% python3 -q
>>> import numpy as np
>>> np.set_printoptions(precision=3, suppress=True, linewidth=120, floatmode="fixed")
>>> X = np.loadtxt("w.csv", delimiter=",")
>>> print(X)
[[4.000 0.000 0.000 0.000]
 [4.000 2.000 0.000 0.000]
 [0.000 0.000 4.000 0.000]
 [0.000 0.000 4.000 2.000]]
>>> rng = np.random.default_rng(36043)
>>> labels = rng.permutation(4)
>>> print(labels)
[0 3 1 2]
>>> M2 = X[labels][:, labels]
>>> print(np.diag(M2))
[4.000 2.000 2.000 4.000]
>>> print(np.trace(M2))
12.0
>>> print(np.round(np.linalg.det(M2), 3), round(np.linalg.det(X[labels]), 3))
64.0 64.0
>>> print(np.allclose(M2, X))
False
>>> print(np.einsum("ij,ji->", X, X))
40.0
>>> print(np.einsum("ii->", X))
12.0
>>> print(np.poly(X))
[  1.000 -12.000  52.000 -96.000  64.000]
>>> print((np.linalg.matrix_power((X != 0) + (X.T != 0) + np.eye(4), 4) > 0).astype(int))
[[1 1 0 0]
 [1 1 0 0]
 [0 0 1 1]
 [0 0 1 1]]
>>> print(X @ X)
[[16.000  0.000  0.000  0.000]
 [24.000  4.000  0.000  0.000]
 [ 0.000  0.000 16.000  0.000]
 [ 0.000  0.000 24.000  4.000]]
>>> print(np.flatnonzero(np.linalg.matrix_power((X != 0) + (X.T != 0) + np.eye(4), 4)[3]))
[2 3]
>>> print((X != 0).astype(int))
[[1 0 0 0]
 [1 1 0 0]
 [0 0 1 0]
 [0 0 1 1]]
>>> mat = np.load("layer9.npy")
>>> print(mat)
[[ 1.000  0.000  0.000  0.000  0.000  0.000  0.000  0.000  0.000  0.000  0.000]
 [ 0.000  1.000  0.000  0.000  0.000  0.000  0.000  0.000  0.000  0.000  0.000]
 [ 0.000  0.000  1.000  0.000  0.000  0.000  0.000  0.000  0.000  0.000  0.000]
 [ 0.000  0.000  0.000  1.000  0.000  0.000  0.000  0.000  0.000  0.000  0.000]
 [ 0.000  0.000  0.000  0.000 -1.000  0.000  0.000  0.000  0.000  0.000  0.000]
 [ 0.000  0.000  0.000  0.000  0.000  1.000  0.000  0.000  0.000  0.000  0.000]
 [ 0.000  0.000  0.000  0.000  0.000  0.000  1.000  0.000  0.000  0.000  0.000]
 [ 0.000  0.000  0.000  0.000  0.000  0.000  0.000  1.000  0.000  0.000  0.000]
 [ 0.000  0.000  0.000  0.000  0.000  0.000  0.000  0.000 -1.000  0.000  0.000]
 [ 0.000  0.000  0.000  0.000  0.000  0.000  0.000  0.000  0.000  1.000  0.000]
 [ 0.000  0.000  0.000  0.000  0.000  0.000  0.000  0.000  0.000  0.000  1.000]]
>>> x0 = np.array([-5, 2, -5, 3, -2, -4, -4, -5, 4, 2, 3])
>>> print(round(np.linalg.norm(x0), 3), round(float(np.linalg.norm(mat @ x0)), 3))
12.369 12.369
>>> print(11 - np.linalg.matrix_rank(mat - np.eye(11), tol=1e-8))
9
>>> print(np.abs(np.linalg.eigvals(mat)))
[1.000 1.000 1.000 1.000 1.000 1.000 1.000 1.000 1.000 1.000 1.000]
>>> print(round(np.linalg.det(mat), 3))
1.0
>>> print(np.sort(np.abs(np.degrees(np.angle(np.linalg.eigvals(mat))))))
[  0.000   0.000   0.000   0.000   0.000   0.000   0.000   0.000   0.000 180.000 180.000]
>>> print(mat.T @ (mat @ x0))
[-5.000  2.000 -5.000  3.000 -2.000 -4.000 -4.000 -5.000  4.000  2.000  3.000]
